>>> import numpy as np
>>> from numpy import linalg as LA
>>> np.set_printoptions(precision=3, suppress=True, linewidth=200, legacy="1.25")
>>> tidy = lambda a: np.round(a, 3) + 0
>>> mat = np.array([[3, 0, 3, 2, 1],
...     [1, 4, 0, 5, 3],
...     [0, 3, 5, 0, 0],
...     [2, 4, 2, 2, 1],
...     [1, 0, 2, 4, 3]])
>>> print(mat)
[[3 0 3 2 1]
 [1 4 0 5 3]
 [0 3 5 0 0]
 [2 4 2 2 1]
 [1 0 2 4 3]]
>>> Uu, sig, Vt = LA.svd(mat)
>>> print(tidy(sig))
[10.64   5.603  4.135  2.292  0.196]
>>> print(np.argmax(sig[:-1] / (sig[1:] + 1e-6)) + 1)
4
>>> out = Uu[:, :4] @ np.diag(sig[:4]) @ Vt[:4]
>>> print(tidy(np.abs(mat - out).max()))
0.096
>>> print(LA.matrix_rank(mat, rtol=0.05))
4
>>> print(tidy(LA.norm(mat - out) / LA.norm(mat)))
0.015
>>> print(tidy(LA.norm(mat, 2) / LA.norm(mat)))
0.823
>>> print(round(np.log10(LA.cond(mat))))
2
>>> print([round(float(x), 3) for x in LA.svd(mat, compute_uv=False)[:3]])
[10.64, 5.603, 4.135]
>>> print(LA.cond(mat) > 100)
False
>>> M = np.load("dump.npy")
>>> print(M)
[[ 2  0  0  0  0]
 [ 0  0  0  0  0]
 [ 0  0  1  0  0]
 [ 0  0  0 -1  0]
 [ 0  0  0  0 -2]]
>>> C2 = M.T @ M
>>> print(np.trace(C2), (M ** 2).sum())
10 10
>>> Uu, sig, Vt = LA.svd(M)
>>> print(np.argmax(sig[:-1] / (sig[1:] + 1e-6)) + 1)
4
>>> print(sig)
[2. 2. 1. 1. 0.]
>>> out = Uu[:, :4] @ np.diag(sig[:4]) @ Vt[:4]
>>> print(LA.matrix_rank(M, rtol=0.05))
4
>>> print(LA.matrix_rank(out))
4
>>> print(tidy(LA.norm(M - out, 2)), sig[4])
0.0 0.0
>>> F = np.load("layer11.npy")
>>> print(F)
[[  8  -2  -3   2   3]
 [ 11  -1  -6  -7  -3]
 [  2   7 -13 -11   2]
 [  1   2 -19  -5   0]
 [ -4   4 -24   4   2]
 [ -1  -1 -28  -5   2]
 [  1  -4 -35   3   4]
 [  6  -6 -39   1  13]
 [  2  -7 -43  -2  12]
 [  4  -3 -40   1  16]
 [  5  -7 -48  -8  12]
 [  5   2 -55 -10  17]
 [  9   5 -60  -7  21]
 [  0   3 -54  -4  22]
 [  3   6 -62   0  16]
 [  6   1 -57  -3   8]
 [  7   4 -61  -6   0]
 [ 11  13 -55  -5  -9]
 [  7   7 -50  -3 -10]
 [  6   8 -48  -9  -2]
 [ 13  17 -41 -16   3]
 [ 18  26 -39 -16  -3]
 [ 17  31 -30 -17  -5]]
>>> # column 2 is much longer than the rest
>>> blk = np.stack([F, -1 * F, F[::-1]])
>>> print(blk.shape)
(3, 23, 5)
>>> Q, Rm = LA.qr(F)
>>> print(Q.shape, Rm.shape)
(23, 5) (5, 5)
>>> print(tidy(Q @ Rm))
[[  8.  -2.  -3.   2.   3.]
 [ 11.  -1.  -6.  -7.  -3.]
 [  2.   7. -13. -11.   2.]
 [  1.   2. -19.  -5.   0.]
 [ -4.   4. -24.   4.   2.]
 [ -1.  -1. -28.  -5.   2.]
 [  1.  -4. -35.   3.   4.]
 [  6.  -6. -39.   1.  13.]
 [  2.  -7. -43.  -2.  12.]
 [  4.  -3. -40.   1.  16.]
 [  5.  -7. -48.  -8.  12.]
 [  5.   2. -55. -10.  17.]
 [  9.   5. -60.  -7.  21.]
 [  0.   3. -54.  -4.  22.]
 [  3.   6. -62.   0.  16.]
 [  6.   1. -57.  -3.   8.]
 [  7.   4. -61.  -6.   0.]
 [ 11.  13. -55.  -5.  -9.]
 [  7.   7. -50.  -3. -10.]
 [  6.   8. -48.  -9.  -2.]
 [ 13.  17. -41. -16.   3.]
 [ 18.  26. -39. -16.  -3.]
 [ 17.  31. -30. -17.  -5.]]
>>> print(np.allclose(Rm.T @ Rm, F.T @ F))
True
>>> C = F[[18, 16]].astype(float)
>>> for _ in range(4):
...     idx = LA.norm(F[:, None] - C, axis=-1).argmin(axis=1)
...     C = np.array([F[idx == j].mean(axis=0) for j in range(2)])
... 
>>> print(idx)
[0 0 0 0 0 0 0 1 1 1 1 1 1 1 1 1 1 0 0 0 0 0 0]
>>> print(tidy(C[1] - C[0]))
[ -2.223  -8.431 -21.823   2.738  14.931]
>>> print(np.abs(C[1] - C[0]).argmax())
2
>>> print(np.bincount(idx))
[13 10]
>>> W0 = np.loadtxt("sample11.csv", delimiter=",")
>>> print(W0)
[[ 3. -3.  5.  2.  0. -4.]
 [-3.  3. -3.  5.  2.  0.]
 [ 5. -3.  3. -3.  5.  2.]
 [ 2.  5. -3.  3. -3.  5.]
 [ 0.  2.  5. -3.  3. -3.]
 [-4.  0.  2.  5. -3.  3.]]
>>> rng = np.random.default_rng(6985)
>>> idx = rng.permutation(6)
>>> out = W0[:, idx] * rng.choice([-1, 1], 6)
>>> print(out)
[[ 2.  4.  0.  3. -5. -3.]
 [ 5. -0.  2. -3.  3.  3.]
 [-3. -2.  5.  3. -3. -5.]
 [ 3. -5. -3. -5.  3. -2.]
 [-3.  3.  3. -2. -5. -0.]
 [ 5. -3. -3. -0. -2.  4.]]
>>> Uu, _, Vt = LA.svd(W0.T @ out)
>>> print(idx)
[3 5 4 1 2 0]
>>> print(tidy(LA.lstsq(W0, out)[0]))
[[ 0.  0.  0.  0.  0. -1.]
 [ 0.  0.  0. -1.  0.  0.]
 [ 0.  0.  0.  0. -1.  0.]
 [ 1.  0.  0.  0.  0.  0.]
 [ 0.  0.  1.  0.  0.  0.]
 [ 0. -1.  0.  0.  0.  0.]]
>>> print(tidy(Uu @ Vt))
[[ 0.  0.  0.  0.  0. -1.]
 [ 0.  0.  0. -1.  0.  0.]
 [ 0.  0.  0.  0. -1.  0.]
 [ 1.  0.  0.  0.  0.  0.]
 [ 0.  0.  1.  0.  0.  0.]
 [ 0. -1.  0.  0.  0.  0.]]
>>> evals, V = LA.eigvalsh(W0)
Traceback (most recent call last):
  File "<python-input-53>", line 1, in <module>
    evals, V = LA.eigvalsh(W0)
    ^^^^^^^^
ValueError: too many values to unpack (expected 2)
>>> evals, V = LA.eigh(W0)
>>> print(tidy(LA.eigvalsh(W0 @ W0)))
[ 21.349  24.199  31.345  47.081  71.575 204.452]
>>> print(tidy(LA.svd(W0, compute_uv=False)))
[14.299  8.46   6.862  5.599  4.919  4.621]
>>> print(tidy(V.T @ V))
[[1. 0. 0. 0. 0. 0.]
 [0. 1. 0. 0. 0. 0.]
 [0. 0. 1. 0. 0. 0.]
 [0. 0. 0. 1. 0. 0.]
 [0. 0. 0. 0. 1. 0.]
 [0. 0. 0. 0. 0. 1.]]
>>> J = np.loadtxt("test4.csv", delimiter=",")
>>> print(J)
[[4. 1. 1.]
 [1. 4. 1.]
 [1. 1. 4.]]
>>> hat = np.triu(np.array([[-3, -3, 1], [-3, -3, 1], [0, 3, 2]]), 1) + np.eye(3)
>>> out = hat @ J @ LA.inv(hat)
>>> print(hat @ J - J @ hat)
[[-2.  1. -4.]
 [ 1.  4. -1.]
 [ 0.  3. -2.]]
>>> print(out)
[[ 2. -4.  4.]
 [ 2. 11. -8.]
 [ 1.  4. -1.]]
>>> print(LA.matrix_rank(out))
3
>>> print(np.allclose(J @ J.T, J.T @ J))
True
>>> print(J @ (-1.0) ** np.arange(3))
[ 4. -2.  4.]
>>> print(np.fft.fft(J[0]))
[6.+0.j 3.+0.j 3.+0.j]
>>> print((J @ J)[0])
[18.  9.  9.]
>>> out = np.array([[-5, 0], [-1, 2], [-5, -5]])
>>> print(np.einsum("ij->j", J))
[6. 6. 6.]
>>> print(out.T @ J.T)
[[-26. -14. -26.]
 [ -3.   3. -18.]]
>>> print(np.einsum("ij,ij->i", J, J))
[18. 18. 18.]
>>> print(np.vstack([J, out.T]).shape)
(5, 3)
>>> print(LA.matrix_rank(np.vstack([J, out.T])))
3
>>> print(np.einsum("ik,kj->ij", J, out))
[[-26.  -3.]
 [-14.   3.]
 [-26. -18.]]
>>> print(LA.matrix_rank(J @ out))
2
>>> out @ J
Traceback (most recent call last):
  File "<python-input-77>", line 1, in <module>
    out @ J
    ~~~~^~~
ValueError: matmul: Input operand 1 has a mismatch in its core dimension 0, with gufunc signature (n?,k),(k,m?)->(n?,m?) (size 3 is different from 2)
>>> print(J @ out)
[[-26.  -3.]
 [-14.   3.]
 [-26. -18.]]
>>> vec = np.ones(3)
>>> for _ in range(7):
...     vec = J @ vec
...     vec /= LA.norm(vec)
...     print(round(vec @ J @ vec, 3))
... 
6.0
6.0
6.0
6.0
6.0
6.0
6.0
>>> print(tidy(vec))
[0.577 0.577 0.577]
>>> X = np.load("x.npy")
>>> print(X)
[[  5.653  27.181   9.231]
 [ -0.989   9.855   3.933]
 [ -1.454   4.406   1.684]
 [ -1.426   4.144   1.57 ]
 [ -0.012   0.022   0.005]
 [  1.313 -11.026   3.208]
 [-13.506 -41.183  15.919]
 [-15.734 -44.931  17.37 ]
 [-27.147 -63.344  24.212]
 [-28.94  -66.155  25.222]]
>>> C = X[[0, 9]].astype(float)
>>> for _ in range(7):
...     idx = LA.norm(X[:, None] - C, axis=-1).argmin(axis=1)
...     C = np.array([X[idx == j].mean(axis=0) for j in range(2)])
... 
>>> print(idx)
[0 0 0 0 0 0 1 1 1 1]
>>> print(np.abs(C[1] - C[0]).argmax())
1
>>> print(np.bincount(idx))
[6 4]
>>> print(tidy(C[1] - C[0]))
[-21.846 -59.667  17.409]
>>> out = np.c_[X[:, :1] @ np.array([[2]]), np.array([2, 0, 2, 1, 2, 0, 2, 0, 0, 2])]
>>> print(out)
[[ 11.306   2.   ]
 [ -1.978   0.   ]
 [ -2.908   2.   ]
 [ -2.852   1.   ]
 [ -0.024   2.   ]
 [  2.626   0.   ]
 [-27.012   2.   ]
 [-31.468   0.   ]
 [-54.294   0.   ]
 [-57.88    2.   ]]
>>> print(tidy(LA.norm(LA.qr(X)[0].T @ out, axis=0) ** 2 / ((out ** 2).sum(axis=0) + 1e-12)))
[1.   0.43]
>>> print(LA.matrix_rank(np.c_[X, out]))
4
>>> print(tidy(LA.lstsq(X, out[:, 0])[0]))
[2. 0. 0.]
>>> print(tidy(LA.norm(out, 2) / LA.norm(out)))
0.999
>>> print(tidy(np.abs(LA.svd(out)[2][-1])))
[0.019 1.   ]
>>> print(LA.cond(out) > 100)
False
>>> print(LA.matrix_rank(out, rtol=0.1))
1
>>> Ac = X - X.mean(axis=0)
>>> Uu, sig, Vt = LA.svd(Ac, full_matrices=False)
>>> print(tidy(np.abs(Vt[-1])))
[0.865 0.193 0.463]
>>> print(np.abs(Vt[0]).argmax())
1
>>> print(LA.matrix_rank(Ac))
3
>>> print(tidy(Vt[0] * np.sign(Vt[0, np.abs(Vt[0]).argmax()])))
[ 0.332  0.912 -0.24 ]
>>> print(tidy(sig ** 2 / (sig ** 2).sum()))
[0.978 0.018 0.004]
>>> C2 = np.cov(X, rowvar=False)
>>> print(C2.shape)
(3, 3)
>>> print(np.argsort(-X.std(axis=0).round(6), kind="stable"))
[1 0 2]
>>> print(tidy(np.polyfit(X[:, 2], X[:, 1], 1)))
[-2.975 12.346]
>>> print(np.argwhere(np.triu(np.abs(np.corrcoef(X.T)) > 0.8, 1)))
[[0 1]
 [0 2]
 [1 2]]
>>> A = np.load("w.npy")
>>> print(A)
[[ 1  2  0  1]
 [ 0  0  2  2]
 [ 1  2 -2 -1]]
>>> C2 = A.T @ A
>>> print(np.diag(C2))
[2 8 8 6]
>>> print((A @ A.T).shape)
(3, 3)
>>> K = np.array([[0.3, 0.8, 0.5],
...     [0.8, -0.4, -3.1],
...     [-1.1, 0.8, 1.2],
...     [0.4, -1.3, -0.9],
...     [-0.4, -0.2, -0.4],
...     [0.7, -0.8, -0.5],
...     [1.4, 0.8, -1.6],
...     [0.5, -1.2, 0.1],
...     [-1.8, 0.0, -0.2],
...     [-0.9, 0.8, 0.2],
...     [0.7, -1.8, 2.5],
...     [-0.2, -0.1, -0.4],
...     [0.1, -0.2, 0.6],
...     [0.9, 1.3, 1.3],
...     [-0.4, -0.6, 1.4],
...     [0.1, 0.7, -0.2],
...     [-1.4, -0.2, 0.9],
...     [-0.8, 1.6, 1.0],
...     [0.5, -1.5, -0.1],
...     [-2.3, -0.6, -1.0],
...     [1.3, -0.2, 1.1],
...     [1.2, 2.2, 0.2],
...     [-1.3, 2.0, -1.7],
...     [-0.6, 1.3, 1.0],
...     [1.3, 1.5, -1.1]])
>>> K[3] *= 3
>>> print(tidy(K))
[[ 0.3  0.8  0.5]
 [ 0.8 -0.4 -3.1]
 [-1.1  0.8  1.2]
 [ 1.2 -3.9 -2.7]
 [-0.4 -0.2 -0.4]
 [ 0.7 -0.8 -0.5]
 [ 1.4  0.8 -1.6]
 [ 0.5 -1.2  0.1]
 [-1.8  0.  -0.2]
 [-0.9  0.8  0.2]
 [ 0.7 -1.8  2.5]
 [-0.2 -0.1 -0.4]
 [ 0.1 -0.2  0.6]
 [ 0.9  1.3  1.3]
 [-0.4 -0.6  1.4]
 [ 0.1  0.7 -0.2]
 [-1.4 -0.2  0.9]
 [-0.8  1.6  1. ]
 [ 0.5 -1.5 -0.1]
 [-2.3 -0.6 -1. ]
 [ 1.3 -0.2  1.1]
 [ 1.2  2.2  0.2]
 [-1.3  2.  -1.7]
 [-0.6  1.3  1. ]
 [ 1.3  1.5 -1.1]]
>>> C = K[[4, 20]].astype(float)
>>> for _ in range(5):
...     idx = LA.norm(K[:, None] - C, axis=-1).argmin(axis=1)
...     C = np.array([K[idx == j].mean(axis=0) for j in range(2)])
... 
>>> print(idx)
[1 0 1 0 0 0 0 0 0 1 1 0 1 1 1 1 1 1 0 0 1 1 0 1 0]
>>> print(tidy(C))
[[ 0.033 -0.367 -1.058]
 [-0.046  0.5    0.9  ]]
>>> print(np.bincount(idx))
[12 13]
